>>> import numpy as np
>>> import numpy.linalg as la
>>> np.set_printoptions(suppress=True, linewidth=200)
>>> data = np.load("x.npy")
>>> data
array([[4, 1, 5, 1, 1, 5, 5],
       [5, 0, 3, 0, 1, 1, 1],
       [4, 1, 5, 1, 1, 5, 5],
       [1, 4, 0, 1, 4, 2, 3],
       [2, 3, 5, 3, 3, 3, 5]])
>>> x0 = np.array([3, -2, 1, -3, 0, 2, 0])
>>> data @ np.eye(7)[0]
array([4., 5., 4., 1., 2.])
>>> data @ x0
array([22, 20, 22, -4,  2])
>>> data @ np.ones(7)
array([22., 11., 22., 15., 24.])
>>> np.einsum("ij,j->i", data, x0)
array([22, 20, 22, -4,  2])
>>> f = np.array([3, 0])
>>> np.correlate(data[3], data[0], "full")
array([ 5, 25, 21, 10, 34, 52, 38, 42, 26, 21, 33, 11, 12])
>>> np.array([np.convolve(row, f, "same") for row in data])
array([[12,  3, 15,  3,  3, 15, 15],
       [15,  0,  9,  0,  3,  3,  3],
       [12,  3, 15,  3,  3, 15, 15],
       [ 3, 12,  0,  3, 12,  6,  9],
       [ 6,  9, 15,  9,  9,  9, 15]])
>>> np.polyval(f, data[3])
array([ 3, 12,  0,  3, 12,  6,  9])
>>> x0 = np.array([0, 2, 1, 1, 1, 0, 0])
>>> h1 = np.maximum(data @ x0, 0)
>>> np.maximum(data @ x0, 0) - np.maximum(-data @ x0, 0)
array([ 9,  4,  9, 13, 17])
>>> h1
array([ 9,  4,  9, 13, 17])
>>> data.T @ h1
array([139, 121, 187,  82, 125, 171, 218])
>>> m1 = np.load("a.npy")
>>> m1
array([[4, 0, 0, 1],
       [0, 4, 2, 3],
       [0, 2, 2, 0],
       [1, 3, 0, 4]])
>>> vals, V = la.eigh(m1)
>>> np.abs(V[:, -1]).round(6).argmax()
np.int64(1)
>>> np.round(V.T @ m1 @ V, 2) + 0
array([[-0.16,  0.  ,  0.  ,  0.  ],
       [ 0.  ,  2.46,  0.  ,  0.  ],
       [ 0.  ,  0.  ,  4.18,  0.  ],
       [ 0.  ,  0.  ,  0.  ,  7.51]])
>>> np.unique(vals.round(6) + 0, return_counts=True)[1]
array([1, 1, 1, 1])
>>> vals.sum(), np.trace(m1)
(np.float64(14.0), np.int64(14))
>>> vals.round(2)
array([-0.16,  2.46,  4.18,  7.51])
>>> rng = np.random.default_rng(20)
>>> idx = rng.integers(0, 3, 7)
>>> J = (idx[:, None] == idx) * -1 + np.eye(7)
>>> J
array([[ 0.,  0.,  0.,  0., -1.,  0.,  0.],
       [ 0.,  0., -1.,  0.,  0., -1., -1.],
       [ 0., -1.,  0.,  0.,  0., -1., -1.],
       [ 0.,  0.,  0.,  0.,  0.,  0.,  0.],
       [-1.,  0.,  0.,  0.,  0.,  0.,  0.],
       [ 0., -1., -1.,  0.,  0.,  0., -1.],
       [ 0., -1., -1.,  0.,  0., -1.,  0.]])
>>> U, sigma, Vh = la.svd(J)
>>> V = Vh[:(sigma > 1e-8).sum()]
>>> x0 = J[3] + 5 * J[5] + rng.integers(2) * np.eye(7)[0]
>>> x0
array([ 1., -5., -5.,  0.,  0.,  0., -5.])
>>> round(la.norm(x0 - V.T @ V @ x0), 2)
np.float64(0.0)
>>> np.round(np.diag(V.T @ V), 2) + 0
array([1., 1., 1., 0., 1., 1., 1.])
>>> np.allclose(V.T @ V @ x0, x0)
True
>>> [round(float(la.det(J[:i, :i])), 2) + 0 for i in range(1, 8)]
[0.0, 0.0, 0.0, 0.0, 0.0, 0.0, 0.0]
>>> np.all(la.eigvalsh(J) > 0)
np.False_
>>> idx = rng.permutation(7)
>>> idx
array([2, 1, 6, 4, 0, 3, 5])
>>> Y = J[idx][:, idx]
>>> np.diag(Y)
array([0., 0., 0., 0., 0., 0., 0.])
>>> np.allclose(Y, J)
False
>>> np.round(np.sort(np.abs(la.eigvals(Y))), 2)
array([0., 1., 1., 1., 1., 1., 3.])
>>> np.flatnonzero(la.matrix_power((J != 0) + (J.T != 0) + np.eye(7), 7)[2])
array([1, 2, 5, 6])
>>> J @ J
array([[1., 0., 0., 0., 0., 0., 0.],
       [0., 3., 2., 0., 0., 2., 2.],
       [0., 2., 3., 0., 0., 2., 2.],
       [0., 0., 0., 0., 0., 0., 0.],
       [0., 0., 0., 0., 1., 0., 0.],
       [0., 2., 2., 0., 0., 3., 2.],
       [0., 2., 2., 0., 0., 2., 3.]])
>>> round(float(la.det(J)), 2)
0.0
>>> (la.matrix_power((J != 0) + (J.T != 0) + np.eye(7), 7) > 0).astype(int)
array([[1, 0, 0, 0, 1, 0, 0],
       [0, 1, 1, 0, 0, 1, 1],
       [0, 1, 1, 0, 0, 1, 1],
       [0, 0, 0, 1, 0, 0, 0],
       [1, 0, 0, 0, 1, 0, 0],
       [0, 1, 1, 0, 0, 1, 1],
       [0, 1, 1, 0, 0, 1, 1]])
>>> (J != 0).astype(int)
array([[0, 0, 0, 0, 1, 0, 0],
       [0, 0, 1, 0, 0, 1, 1],
       [0, 1, 0, 0, 0, 1, 1],
       [0, 0, 0, 0, 0, 0, 0],
       [1, 0, 0, 0, 0, 0, 0],
       [0, 1, 1, 0, 0, 0, 1],
       [0, 1, 1, 0, 0, 1, 0]])
>>> np.round(la.norm(J, axis=0), 2)
array([1.  , 1.73, 1.73, 0.  , 1.  , 1.73, 1.73])
>>> np.round(la.norm(J, 2), 2)
np.float64(3.0)
>>> round(float(la.norm(J[4], 1)), 2), round(float(la.norm(J[4], np.inf)), 2)
(1.0, 1.0)
>>> round(float(la.norm(J) ** 2 / la.norm(J, 2) ** 2), 2)
1.56
>>> M = np.load("block13.npy")
>>> M.round(2)
array([[0.05, 0.13, 0.02, 0.02, 0.13, 0.13, 0.05],
       [0.13, 0.29, 0.04, 0.04, 0.29, 0.29, 0.13],
       [0.02, 0.04, 0.01, 0.01, 0.04, 0.04, 0.02],
       [0.02, 0.04, 0.01, 0.01, 0.04, 0.04, 0.02],
       [0.13, 0.29, 0.04, 0.04, 0.29, 0.29, 0.13],
       [0.13, 0.29, 0.04, 0.04, 0.29, 0.29, 0.13],
       [0.05, 0.13, 0.02, 0.02, 0.13, 0.13, 0.05]])
>>> rank = la.matrix_rank(M)
>>> rank
np.int64(1)
>>> ns = la.svd(M)[2][rank:].T
>>> np.round(ns @ ns.T, 2)
array([[ 0.95, -0.13, -0.02, -0.02, -0.13, -0.13, -0.05],
       [-0.13,  0.71, -0.04, -0.04, -0.29, -0.29, -0.13],
       [-0.02, -0.04,  0.99, -0.01, -0.04, -0.04, -0.02],
       [-0.02, -0.04, -0.01,  0.99, -0.04, -0.04, -0.02],
       [-0.13, -0.29, -0.04, -0.04,  0.71, -0.29, -0.13],
       [-0.13, -0.29, -0.04, -0.04, -0.29,  0.71, -0.13],
       [-0.05, -0.13, -0.02, -0.02, -0.13, -0.13,  0.95]])
>>> [int(la.matrix_rank(np.delete(M, i, axis=0))) for i in range(7)]
[1, 1, 1, 1, 1, 1, 1]
>>> la.matrix_rank(M.T @ M), la.matrix_rank(M @ M.T)
(np.int64(1), np.int64(1))
>>> U, sigma, Vh = la.svd(M)
>>> V = Vh[:(sigma > 1e-8).sum()]
>>> x0 = M[1] + 3 * M[4] + rng.integers(2) * np.eye(7)[6]
>>> x0.round(2)
array([0.5 , 1.17, 0.17, 0.17, 1.17, 1.17, 1.5 ])
>>> round(float(la.norm(x0 - V.T @ V @ x0)), 2)
0.97
>>> la.matrix_rank(np.vstack([M, x0]))
np.int64(2)
>>> np.allclose(V.T @ V @ x0, x0)
False
>>> np.round(V.T @ V, 2)
array([[0.05, 0.13, 0.02, 0.02, 0.13, 0.13, 0.05],
       [0.13, 0.29, 0.04, 0.04, 0.29, 0.29, 0.13],
       [0.02, 0.04, 0.01, 0.01, 0.04, 0.04, 0.02],
       [0.02, 0.04, 0.01, 0.01, 0.04, 0.04, 0.02],
       [0.13, 0.29, 0.04, 0.04, 0.29, 0.29, 0.13],
       [0.13, 0.29, 0.04, 0.04, 0.29, 0.29, 0.13],
       [0.05, 0.13, 0.02, 0.02, 0.13, 0.13, 0.05]])
>>> np.round(np.diag(V.T @ V), 2)
array([0.05, 0.29, 0.01, 0.01, 0.29, 0.29, 0.05])
>>> U, sigma, Vh = la.svd(M)
>>> np.argmax(sigma[:-1] / (sigma[1:] + 1e-6)) + 1
np.int64(1)
>>> Y = U[:, :1] @ np.diag(sigma[:1]) @ Vh[:1]
>>> la.matrix_rank(M, rtol=0.05)
np.int64(1)
>>> round(la.norm(M - Y) / la.norm(M), 2)
np.float64(0.0)
>>> la.matrix_rank(Y)
np.int64(1)
>>> Y.round(2)
array([[0.05, 0.13, 0.02, 0.02, 0.13, 0.13, 0.05],
       [0.13, 0.29, 0.04, 0.04, 0.29, 0.29, 0.13],
       [0.02, 0.04, 0.01, 0.01, 0.04, 0.04, 0.02],
       [0.02, 0.04, 0.01, 0.01, 0.04, 0.04, 0.02],
       [0.13, 0.29, 0.04, 0.04, 0.29, 0.29, 0.13],
       [0.13, 0.29, 0.04, 0.04, 0.29, 0.29, 0.13],
       [0.05, 0.13, 0.02, 0.02, 0.13, 0.13, 0.05]])
>>> vals, V = la.eigh(Y)
>>> np.round(la.svd(Y, compute_uv=False), 2) + 0
array([1., 0., 0., 0., 0., 0., 0.])
>>> vals.sum(), round(float(np.trace(Y)), 2)
(np.float64(1.0), 1.0)
>>> np.abs(V[:, -1]).round(6).argmax()
np.int64(1)
>>> np.round(V @ np.diag(vals) @ V.T, 2)
array([[0.05, 0.13, 0.02, 0.02, 0.13, 0.13, 0.05],
       [0.13, 0.29, 0.04, 0.04, 0.29, 0.29, 0.13],
       [0.02, 0.04, 0.01, 0.01, 0.04, 0.04, 0.02],
       [0.02, 0.04, 0.01, 0.01, 0.04, 0.04, 0.02],
       [0.13, 0.29, 0.04, 0.04, 0.29, 0.29, 0.13],
       [0.13, 0.29, 0.04, 0.04, 0.29, 0.29, 0.13],
       [0.05, 0.13, 0.02, 0.02, 0.13, 0.13, 0.05]])
>>> vals, V = la.eigh(M)
>>> x0 = np.array([1, -2, -1, -2, 0, 0, 0])
>>> round(float(x0 @ M @ x0 / (x0 @ x0)), 2), round(vals[0], 2), round(vals[-1], 2)
(0.12, np.float64(-0.0), np.float64(1.0))
>>> round(x0 @ M @ x0, 2)
np.float64(1.17)
>>> round(np.abs(M).sum(axis=1).max(), 2), round(np.abs(vals).max(), 2)
(np.float64(1.22), np.float64(1.0))
>>> mat = np.loadtxt("run13.csv", delimiter=",")
>>> mat
array([[ 1.,  1., -1., -1., -1., -1.,  1.,  1.],
       [ 1., -1.,  1., -1.,  1., -1.,  1., -1.],
       [ 1., -1., -1.,  1., -1.,  1.,  1., -1.]])
>>> x0 = np.array([2, -1, 2, -2, 1, -1, 2, -1])
>>> h1 = np.maximum(mat @ x0, 0)
>>> np.flatnonzero(h1 > 1e-9)
array([0, 1])
>>> np.maximum(mat @ x0, 0) - np.maximum(-mat @ x0, 0)
array([ 2., 12.,  0.])
>>> h1
array([ 2., 12.,  0.])
>>> blk = np.stack([mat, 2 * mat, mat[::-1]])
>>> la.matrix_rank(blk.reshape(3, -1))
np.int64(2)
>>> w1 = np.array([[1, 2, -3, -3, -3, -2],
...     [1, 0, 0, 2, -2, -1],
...     [-1, -3, 3, 0, -1, 1],
...     [2, 1, 3, -2, -1, -1],
...     [2, 2, 1, -3, -2, 2],
...     [-3, -3, -3, -1, 1, 1],
...     [3, 3, 0, -1, -3, -1],
...     [-1, -2, 2, 0, -1, -1]])
>>> b = np.array([5, 0, 5, 5, 3, 5])
>>> H = np.maximum(mat @ w1 + b, 0)
>>> (H > 0).astype(int)
array([[1, 1, 0, 1, 0, 0],
       [1, 1, 1, 0, 0, 1],
       [1, 1, 0, 0, 1, 1]])
>>> np.round((H > 0).mean(axis=0), 2)
array([1.  , 1.  , 0.33, 0.33, 0.33, 0.67])
>>> H
array([[ 9.,  6.,  0.,  9.,  0.,  0.],
       [11.,  8.,  4.,  0.,  0.,  7.],
       [ 7.,  6.,  0.,  0.,  3.,  1.]])
>>> la.matrix_rank(H)
np.int64(3)
>>> basis = np.array([[2, 2, 1], [0, 2, 0], [2, 2, -2], [0, 2, 0], [2, -2, 2], [-1, 1, 2]])
>>> (H @ basis).round(6).argmax(axis=1)
array([1, 1, 1])
>>> H @ basis
array([[18., 48.,  9.],
       [23., 53., 17.],
       [19., 21., 15.]])
>>> th = np.radians(15)
>>> r_ = np.eye(8)
>>> r_[2, 2] = r_[6, 6] = np.cos(th)
>>> r_[2, 6], r_[6, 2] = -np.sin(th), np.sin(th)
>>> r_.round(2)
array([[ 1.  ,  0.  ,  0.  ,  0.  ,  0.  ,  0.  ,  0.  ,  0.  ],
       [ 0.  ,  1.  ,  0.  ,  0.  ,  0.  ,  0.  ,  0.  ,  0.  ],
       [ 0.  ,  0.  ,  0.97,  0.  ,  0.  ,  0.  , -0.26,  0.  ],
       [ 0.  ,  0.  ,  0.  ,  1.  ,  0.  ,  0.  ,  0.  ,  0.  ],
       [ 0.  ,  0.  ,  0.  ,  0.  ,  1.  ,  0.  ,  0.  ,  0.  ],
       [ 0.  ,  0.  ,  0.  ,  0.  ,  0.  ,  1.  ,  0.  ,  0.  ],
       [ 0.  ,  0.  ,  0.26,  0.  ,  0.  ,  0.  ,  0.97,  0.  ],
       [ 0.  ,  0.  ,  0.  ,  0.  ,  0.  ,  0.  ,  0.  ,  1.  ]])
>>> Y = mat @ r_.T
>>> np.allclose(mat @ mat.T, Y @ Y.T)
True
>>> np.round(np.abs(Y - mat).max(axis=0), 2)
array([0.  , 0.  , 0.29, 0.  , 0.  , 0.  , 0.29, 0.  ])
>>> np.allclose(la.norm(mat, axis=1), la.norm(Y, axis=1))
True
>>> W0 = np.array([[-1.3, 0.2, -1.5, 1.5, -0.5, -0.6],
...     [0.0, 0.8, 0.6, -0.5, 0.0, -1.1],
...     [0.2, -0.9, 0.2, -0.3, 0.0, -1.5],
...     [-0.8, 0.0, -0.1, -0.8, 0.1, -0.4]])
>>> w1 = np.array([[0, 1, -2, -1, 0, 0],
...     [-2, 0, 1, 2, 0, -1],
...     [0, 2, -1, 2, 0, 2],
...     [0, 2, -2, -1, 1, 1],
...     [-2, 0, 2, 1, 2, -1],
...     [-1, 1, 1, 0, -1, 1]])
>>> b = np.array([4, 4, 2, 3, 2, 2])
>>> H = np.maximum(W0 @ w1 + b, 0)
>>> (H > 0).astype(int)
array([[1, 1, 1, 0, 1, 1],
       [1, 1, 1, 1, 1, 1],
       [1, 1, 0, 1, 1, 1],
       [1, 1, 1, 1, 1, 1]])
>>> basis = np.array([[1, 3], [3, 1], [0, 0], [3, 1], [0, 1], [1, 3]])
>>> np.round(H @ basis, 2)
array([[11.7, 21.4],
       [32.5, 24.9],
       [21.4, 33.8],
       [21.2, 21.4]])
>>> (H @ basis).round(6).argmax(axis=1)
array([1, 0, 1, 1])
>>> Y = W0 / la.norm(W0, axis=1, keepdims=True)
>>> gram = Y @ Y.T
>>> (np.abs(gram) > 0.9).astype(int)
array([[1, 0, 0, 0],
       [0, 1, 0, 0],
       [0, 0, 1, 0],
       [0, 0, 0, 1]])
>>> gram.round(2)
array([[ 1.  , -0.2 , -0.06,  0.06],
       [-0.2 ,  1.  ,  0.43,  0.41],
       [-0.06,  0.43,  1.  ,  0.3 ],
       [ 0.06,  0.41,  0.3 ,  1.  ]])
>>> np.round(la.norm(Y, axis=1), 2)
array([1., 1., 1., 1.])
>>> (gram - 2 * np.eye(4)).round(6).argmax(axis=1)
array([3, 2, 1, 1])
>>> vals, V = la.eig(gram)
>>> np.round(np.sort(la.eigvals(gram @ gram)), 2)
array([0.24, 0.46, 1.1 , 3.18])
>>> np.round(np.sort(la.eigvals(gram.T)), 2)
array([0.49, 0.68, 1.05, 1.78])
>>> round(float(np.prod(vals)), 2)
0.62
>>> vals.round(2)
array([1.78, 1.05, 0.49, 0.68])
>>> np.round(np.sort(la.eigvals(la.inv(gram))), 2)
array([0.56, 0.95, 1.47, 2.05])
>>> x0 = np.array([2, 9, -4, 8, -9, 4])
>>> W0 @ np.eye(6)[4]
array([-0.5,  0. ,  0. ,  0.1])
>>> W0 * x0
array([[-2.6,  1.8,  6. , 12. ,  4.5, -2.4],
       [ 0. ,  7.2, -2.4, -4. , -0. , -4.4],
       [ 0.4, -8.1, -0.8, -2.4, -0. , -6. ],
       [-1.6,  0. ,  0.4, -6.4, -0.9, -1.6]])
>>> W0 @ (2 * x0)
array([ 38.6,  -7.2, -33.8, -20.2])
>>> np.round((W0 * x0).sum(axis=1), 2)
array([ 19.3,  -3.6, -16.9, -10.1])
>>> x0 @ W0
Traceback (most recent call last):
  File "<python-input-142>", line 1, in <module>
    x0 @ W0
    ~~~^~~~
ValueError: matmul: Input operand 1 has a mismatch in its core dimension 0, with gufunc signature (n?,k),(k,m?)->(n?,m?) (size 4 is different from 6)
>>> F = np.load("data.npy")
>>> F
array([[10.28,  5.23,  7.97,  4.46, -0.31],
       [ 9.8 ,  7.17,  9.78,  4.36, -1.01],
       [11.01,  5.14,  9.62,  5.82, -1.24],
       [11.74,  4.93, 11.29,  5.97, -0.06],
       [ 8.51,  5.65,  8.66,  4.46,  1.38],
       [11.69,  5.91, 10.99,  5.23, -1.88],
       [11.5 ,  5.2 , 11.02,  4.11,  0.66],
       [10.22,  4.62, 11.17,  4.32,  0.49],
       [10.17,  5.38,  9.35,  3.97, -0.76],
       [ 9.93,  4.06,  9.56,  5.38,  0.37],
       [10.64,  6.43, 10.97,  6.83,  0.88],
       [10.09,  3.63,  9.48,  3.84,  1.88],
       [ 8.98,  6.01,  7.09,  4.58,  2.57],
       [10.52,  5.69,  8.45,  4.2 , -0.15],
       [ 9.54,  4.64, 10.11,  5.35, -0.08],
       [ 8.87,  6.54, 11.5 ,  3.45,  0.03],
       [10.75,  4.85, 11.09,  5.53,  0.2 ],
       [ 8.4 ,  7.14, 11.1 ,  5.18, -0.19],
       [10.14,  2.71,  8.67,  4.69, -1.11],
       [11.83,  3.12,  9.27,  5.05, -0.22],
       [10.12,  6.17,  9.19,  3.99, -1.26],
       [ 9.6 ,  3.71,  9.07,  4.88,  1.21],
       [12.  ,  6.53,  9.57,  4.8 ,  0.3 ]])
>>> x0 = np.array([1, 0, 1, 0, 1])
>>> h1 = np.maximum(F @ x0, 0)
>>> np.round(F.T @ h1, 2)
array([4779.08, 2422.42, 4559.77, 2233.43,   44.48])
>>> np.round(np.tanh(F @ x0), 2)
array([1., 1., 1., 1., 1., 1., 1., 1., 1., 1., 1., 1., 1., 1., 1., 1., 1., 1., 1., 1., 1., 1., 1.])
>>> F * (h1 > 1e-9)[:, None]
array([[10.28,  5.23,  7.97,  4.46, -0.31],
       [ 9.8 ,  7.17,  9.78,  4.36, -1.01],
       [11.01,  5.14,  9.62,  5.82, -1.24],
       [11.74,  4.93, 11.29,  5.97, -0.06],
       [ 8.51,  5.65,  8.66,  4.46,  1.38],
       [11.69,  5.91, 10.99,  5.23, -1.88],
       [11.5 ,  5.2 , 11.02,  4.11,  0.66],
       [10.22,  4.62, 11.17,  4.32,  0.49],
       [10.17,  5.38,  9.35,  3.97, -0.76],
       [ 9.93,  4.06,  9.56,  5.38,  0.37],
       [10.64,  6.43, 10.97,  6.83,  0.88],
       [10.09,  3.63,  9.48,  3.84,  1.88],
       [ 8.98,  6.01,  7.09,  4.58,  2.57],
       [10.52,  5.69,  8.45,  4.2 , -0.15],
       [ 9.54,  4.64, 10.11,  5.35, -0.08],
       [ 8.87,  6.54, 11.5 ,  3.45,  0.03],
       [10.75,  4.85, 11.09,  5.53,  0.2 ],
       [ 8.4 ,  7.14, 11.1 ,  5.18, -0.19],
       [10.14,  2.71,  8.67,  4.69, -1.11],
       [11.83,  3.12,  9.27,  5.05, -0.22],
       [10.12,  6.17,  9.19,  3.99, -1.26],
       [ 9.6 ,  3.71,  9.07,  4.88,  1.21],
       [12.  ,  6.53,  9.57,  4.8 ,  0.3 ]])
